$ python -q
>>> import numpy as np
>>> from numpy import linalg as LA
>>> np.set_printoptions(precision=2, suppress=True, linewidth=140)
>>> J = np.loadtxt("run3.csv", delimiter=",")
>>> print(J)
[[  4.  -1.  11.  13.   1.  10.   5.   2.]
 [  6.   5.  -3.  10.   7.  12.   1.   2.]
 [ -2.   2. -10.  -5.   2.  -2.  -4.   0.]
 [  2.  -1.   1.   4.  -1.   4.   1.  -4.]
 [  4.   2.  -1.   7.   3.   8.   1.  -1.]
 [ -6.  -4.   6.   7.   0.   4.   0.   8.]
 [  6.   4.  -6.  -4.   1.  -1.   0.  -7.]
 [ -6.   0.  -6. -12.  -1. -11.  -4.   3.]
 [  4.  -1.   8.  -5.  -5.  -7.   4.  -6.]
 [  2.   4.  -2.   8.   7.   9.   0.   7.]
 [ -6.  -2.  -9. -13.  -4. -11.  -5.  -4.]]
>>> # looks like rank 4
>>> x0 = np.array([2, 2, -3, 6, 3, 0, 1, -6])
>>> print(np.einsum("ij,j->i", J, x0))
[ 47. 101.   2.  45.  73. -44.  59. -91. -23.  45. -60.]
>>> print(J @ (2 * x0))
[  94.  202.    4.   90.  146.  -88.  118. -182.  -46.   90. -120.]
>>> print(J @ x0)
[ 47. 101.   2.  45.  73. -44.  59. -91. -23.  45. -60.]
>>> rk = LA.matrix_rank(J)
>>> print(rk)
4
>>> ns = LA.svd(J)[2][rk:].T
>>> print([int(LA.matrix_rank(J[:, :j + 1])) for j in range(8)])
[1, 2, 3, 4, 4, 4, 4, 4]
>>> print(LA.matrix_rank(J.T @ J), LA.matrix_rank(J @ J.T))
4 4
>>> print(np.allclose(J @ ns, 0))
True
>>> print([int(LA.matrix_rank(J[:i])) for i in range(1, len(J) + 1)])
[1, 2, 3, 4, 4, 4, 4, 4, 4, 4, 4]
>>> print([int(LA.matrix_rank(np.delete(J, i, axis=0))) for i in range(11)])
[4, 4, 4, 4, 4, 4, 4, 4, 4, 4, 4]
>>> print(round(np.trace(LA.pinv(J) @ J), 2))
4.0
>>> print(np.allclose(J[:-1].T @ LA.lstsq(J[:-1].T, J[-1])[0], J[-1]))
True
>>> print(np.round(J @ LA.pinv(J) @ J, 2) + 0)
[[  4.  -1.  11.  13.   1.  10.   5.   2.]
 [  6.   5.  -3.  10.   7.  12.   1.   2.]
 [ -2.   2. -10.  -5.   2.  -2.  -4.   0.]
 [  2.  -1.   1.   4.  -1.   4.   1.  -4.]
 [  4.   2.  -1.   7.   3.   8.   1.  -1.]
 [ -6.  -4.   6.   7.   0.   4.   0.   8.]
 [  6.   4.  -6.  -4.   1.  -1.   0.  -7.]
 [ -6.   0.  -6. -12.  -1. -11.  -4.   3.]
 [  4.  -1.   8.  -5.  -5.  -7.   4.  -6.]
 [  2.   4.  -2.   8.   7.   9.   0.   7.]
 [ -6.  -2.  -9. -13.  -4. -11.  -5.  -4.]]
>>> print(np.unique(J.round(6), axis=0).shape)
(11, 8)
